In [1]: import numpy as np

In [2]: np.set_printoptions(suppress=True, linewidth=140)

In [3]: W0 = np.load("w.npy")

In [4]: print(W0)
[[ 1.4  -0.3  -0.9  -0.5   0.2 ]
 [ 1.42 -0.36 -0.98 -0.6   0.17]
 [ 1.6  -3.4  -0.3   0.5   0.3 ]
 [ 1.1   1.2   0.6  -0.5  -0.2 ]
 [ 2.4  -0.4  -0.3  -1.3  -0.4 ]
 [-1.    0.2  -1.1   0.4  -0.2 ]
 [ 0.9   0.6  -2.3  -1.6  -0.7 ]]

In [5]: hat = W0 @ np.linalg.solve(W0.T @ W0, W0.T)

In [6]: print(np.round(np.diag(hat), 2))
[0.52 0.48 0.91 0.8  0.62 0.84 0.82]

In [7]: print(np.round(np.linalg.eigvalsh(hat), 2) + 0)
[0. 0. 1. 1. 1. 1. 1.]

In [8]: x0 = np.array([0, 3, 1, 3, 0])

In [9]: rhs = W0 @ x0

In [10]: try:
    ...:     np.linalg.solve(W0, rhs)
    ...: except np.linalg.LinAlgError as e:
    ...:     print(e)
    ...: 
Last 2 dimensions of the array must be square

In [11]: print(np.round(np.linalg.pinv(W0) @ W0, 2) + 0)
[[1. 0. 0. 0. 0.]
 [0. 1. 0. 0. 0.]
 [0. 0. 1. 0. 0.]
 [0. 0. 0. 1. 0.]
 [0. 0. 0. 0. 1.]]

In [12]: print(np.round(np.linalg.solve(W0.T @ W0, W0.T @ rhs), 2) + 0)
[0. 3. 1. 3. 0.]

In [13]: rng = np.random.default_rng(84)

In [14]: rhs = rhs + 0.02 * rng.normal(size=7)

In [15]: print(rhs.round(2))
[-3.33 -3.87 -9.05  2.72 -5.42  0.7  -5.29]

In [16]: beta, *_ = np.linalg.lstsq(W0, rhs)

In [17]: print([round(float(np.linalg.norm(np.linalg.solve(W0.T @ W0 + lam * np.eye(5), W0.T @ rhs))), 2) for lam in (0, 1, 10, 100)])
[4.36, 2.91, 1.91, 0.49]

In [18]: print(np.round(W0.T @ (rhs - W0 @ beta), 2) + 0)
[0. 0. 0. 0. 0.]

In [19]: Q, evecs = np.linalg.qr(W0[:, :2])[0], np.linalg.qr(W0[:, 2:])[0]

In [20]: sigma = np.linalg.svd(Q.T @ evecs, compute_uv=False)

In [21]: print(sigma.round(2))
[0.95 0.58]

In [22]: print(np.round(np.linalg.norm(Q @ Q.T - evecs @ evecs.T, 2), 2))
1.0

In [23]: out = np.c_[W0[:, :2] @ np.array([[1, 9], [0, 9]]), np.array([2, 2, 3, 0, 4, 4, 0])]

In [24]: print(out.round(2))
[[  1.4    9.9    2.  ]
 [  1.42   9.54   2.  ]
 [  1.6  -16.2    3.  ]
 [  1.1   20.7    0.  ]
 [  2.4   18.     4.  ]
 [ -1.    -7.2    4.  ]
 [  0.9   13.5    0.  ]]

In [25]: print(np.round(np.linalg.norm(out - W0 @ np.linalg.lstsq(W0, out)[0], axis=0), 2) + 0)
[0.  0.  3.5]

In [26]: print(np.linalg.matrix_rank(out))
3

In [27]: print(np.round(np.linalg.lstsq(W0, out[:, 0])[0], 2) + 0)
[1. 0. 0. 0. 0.]

In [28]: X = np.load("sample5.npy")

In [29]: print(X)
[[  3.37   5.7    3.55  -2.     5.3   -1.4    6.     1.4   -5.3 ]
 [  7.76   7.99  -0.18   3.63   8.03 -11.79  -3.59   5.86   0.25]
 [  3.01   7.43  15.43  11.73   2.41  13.61  10.18  -2.48 -18.92]
 [ 20.77   4.49  11.47  -7.04  -1.4  -19.47 -20.96  -1.52   2.65]
 [-14.84  10.31 -14.43  -7.18   5.97   7.82  -2.08  -4.53  19.11]
 [-14.43 -11.59 -10.32  -5.38  -8.85  -1.59  -7.94  -4.15  13.42]
 [ -5.63  16.41  -1.26  28.47  19.81   9.53  14.85  21.87  -9.57]
 [  9.79  -2.78   8.56   3.35   0.43  -0.51   2.4    0.66 -12.83]
 [ -4.25  -4.27  -5.34   1.51  -3.08   2.06  -8.67  -8.76   7.39]
 [ -5.62  -9.18  -7.74   1.87  -3.1   -2.62  -0.41   1.99  -0.06]
 [  3.97 -16.36  -1.96  -1.96 -10.83  -8.57  -5.9   -2.64  -3.01]
 [  5.68   3.5   -1.71  -7.28   3.61 -10.07  -5.84   2.34   5.5 ]
 [  2.93  -1.75  13.74  11.22  -3.95   1.66   4.57   8.72 -15.05]
 [-13.67  10.57 -14.34   2.16   8.57  -0.97   0.77   1.52  15.71]
 [  9.75   6.01   3.03 -11.24   1.04  -3.14  -6.18  -4.71   3.  ]
 [-12.8   -3.09  -7.11   9.24  -2.9   19.37   5.2    4.3   -1.98]]

In [30]: out = np.c_[X[:, :8] @ np.array([[0, 1, 0, 1, 3, 1, 2, 0],
    ...:     [2, 1, 1, 0, 2, 0, 0, 3],
    ...:     [2, 3, 2, 1, 2, 0, 0, 2],
    ...:     [2, 3, 3, 2, 1, 1, 0, 0],
    ...:     [2, 3, 1, 2, 2, 3, 1, 2],
    ...:     [2, 1, 2, 1, 0, 3, 0, 1],
    ...:     [3, 1, 0, 2, 0, 0, 1, 1],
    ...:     [3, 2, 2, 3, 0, 1, 1, 3]]), np.array([1, 0, 0, 0, 3, 1, 1, 3, 0, 1, 0, 1, 0, 0, 0, 2])]

In [31]: print(out.round(2))
[[  44.5    37.02   12.1    28.32   37.21   14.47   19.44   43.6     1.  ]
 [  22.17   46.53   14.69   29.51   58.59    5.97   25.82   41.87    0.  ]
 [ 124.32  117.98   98.15   73.25   71.3    60.32   16.13   74.32    0.  ]
 [ -91.34   -9.12  -37.07  -50.59   84.39  -50.4    17.66  -11.38    0.  ]
 [ -14.85  -54.77  -27.54  -41.62  -48.     14.82  -30.32    6.16    3.  ]
 [-111.73 -117.5   -68.7   -83.13 -110.19  -55.28  -49.8   -95.09    1.  ]
 [ 256.08  219.96  181.91  194.51   81.5   132.73   45.27  176.32    1.  ]
 [  27.28   47.24   25.12   32.18   45.14   13.56   23.07   13.51    3.  ]
 [ -70.53  -53.38  -26.9   -54.29  -36.62  -14.56  -29.01  -62.54    0.  ]
 [ -36.8   -40.76  -23.41  -13.29  -55.03  -18.92  -12.76  -46.28    1.  ]
 [-104.98  -76.39  -59.41  -51.86  -48.35  -58.83  -11.43  -97.05    0.  ]
 [ -34.4   -18.19  -33.61  -18.1    20.56  -18.64   11.47    5.41    1.  ]
 [  81.71   87.88   76.2    68.17   36.09   16.     15.2    46.72    0.  ]
 [  18.85  -11.09   -1.96   -1.42  -29.25   12.81  -16.48   24.53    0.  ]
 [ -41.27  -24.49  -36.31  -37.25   38.17  -12.5     9.65    2.72    0.  ]
 [  59.52   14.97   54.85   35.44  -55.36   50.15  -19.      8.18    2.  ]]

In [32]: print(np.round(np.linalg.norm(np.linalg.qr(X)[0].T @ out, axis=0) ** 2 / ((out ** 2).sum(axis=0) + 1e-12), 2))
[1.  1.  1.  1.  1.  1.  1.  1.  0.7]

In [33]: print(np.linalg.matrix_rank(np.c_[X, out]))
10

In [34]: print(np.round(np.linalg.lstsq(X, out[:, 0])[0], 2) + 0)
[0. 2. 2. 2. 2. 2. 3. 3. 0.]

In [35]: print(np.round(np.linalg.norm(out - X @ np.linalg.lstsq(X, out)[0], axis=0), 2) + 0)
[0.   0.   0.   0.   0.   0.   0.   0.   2.82]

In [36]: mat = np.loadtxt("m.csv", delimiter=",")

In [37]: print(mat.round(2) + 0)
[[ 0.   -0.01 -0.04 -0.04  0.  ]
 [-0.01  0.04  0.13  0.13 -0.01]
 [-0.04  0.13  0.48  0.48 -0.04]
 [-0.04  0.13  0.48  0.48 -0.04]
 [ 0.   -0.01 -0.04 -0.04  0.  ]]

In [38]: C2 = W0.T @ W0

In [39]: print(np.allclose(C2, C2.T))
True

In [40]: print(np.round(np.linalg.eigvalsh(C2)[::-1], 2))
[22.9  14.47  6.29  0.51  0.14]

In [41]: print(np.linalg.matrix_rank(C2))
5

In [42]: print((W0 @ W0.T).shape)
(7, 7)

In [43]: print(np.round(np.linalg.svd(W0, compute_uv=False) ** 2, 2))
[22.9  14.47  6.29  0.51  0.14]

In [44]: print(np.round(np.diag(C2), 2))
[15.32 13.78  8.81  5.52  0.89]
